% ipython --no-banner

In [1]: import numpy as np

In [2]: np.set_printoptions(precision=2, suppress=True, linewidth=140)

In [3]: tidy = lambda a: np.round(a, 2) + 0

In [4]: arr = np.load("block14.npy")

In [5]: print(arr)
[[-0.69 -0.41  0.91]
 [ 0.4  -0.36  0.22]
 [-0.27  0.76 -0.88]
 [ 0.   -0.31  0.48]
 [ 0.   -0.24  0.37]
 [-0.6  -0.06  0.64]
 [-0.6   0.52 -0.27]
 [ 0.69 -0.27 -0.33]
 [-0.14  0.1  -0.03]
 [-1.    0.95  0.48]
 [ 1.   -0.99  0.12]
 [-1.    0.89  0.63]
 [ 0.85 -0.4  -0.47]
 [ 0.75 -0.49 -0.05]
 [ 0.27  0.04 -0.32]
 [-0.95  0.46  0.72]
 [-1.    0.93  0.75]
 [ 0.99 -0.97  0.74]
 [-0.91  0.8  -0.32]
 [-0.75  0.43  0.18]
 [ 0.4  -0.06 -0.29]
 [-0.69  0.73 -0.6 ]
 [ 0.89 -0.48 -0.45]
 [ 0.69 -0.41 -0.08]]

In [6]: t3 = np.stack([arr, 4 * arr, arr[::-1]])

In [7]: print(tidy(np.linalg.norm(t3, axis=(1, 2))))
[ 5.17 20.67  5.17]

In [8]: print((t3 @ arr.T).shape)
(3, 24, 24)

In [9]: print(np.linalg.matrix_rank(t3))
[3 3 3]

In [10]: other = np.c_[arr[:, :1] @ np.array([[-2]]), np.array([2, 1, 0, 2, 2, 0, 0, 2, 2, 1, 2, 1, 1, 0, 1, 1, 0, 2, 0, 1, 2, 2, 0, 1])]

In [11]: print(other)
[[ 1.38  2.  ]
 [-0.8   1.  ]
 [ 0.54  0.  ]
 [ 0.    2.  ]
 [ 0.    2.  ]
 [ 1.2   0.  ]
 [ 1.2   0.  ]
 [-1.38  2.  ]
 [ 0.28  2.  ]
 [ 2.    1.  ]
 [-2.    2.  ]
 [ 2.    1.  ]
 [-1.7   1.  ]
 [-1.5   0.  ]
 [-0.54  1.  ]
 [ 1.9   1.  ]
 [ 2.    0.  ]
 [-1.98  2.  ]
 [ 1.82  0.  ]
 [ 1.5   1.  ]
 [-0.8   2.  ]
 [ 1.38  2.  ]
 [-1.78  0.  ]
 [-1.38  1.  ]]

In [12]: print(np.linalg.matrix_rank(np.c_[arr, other]))
4
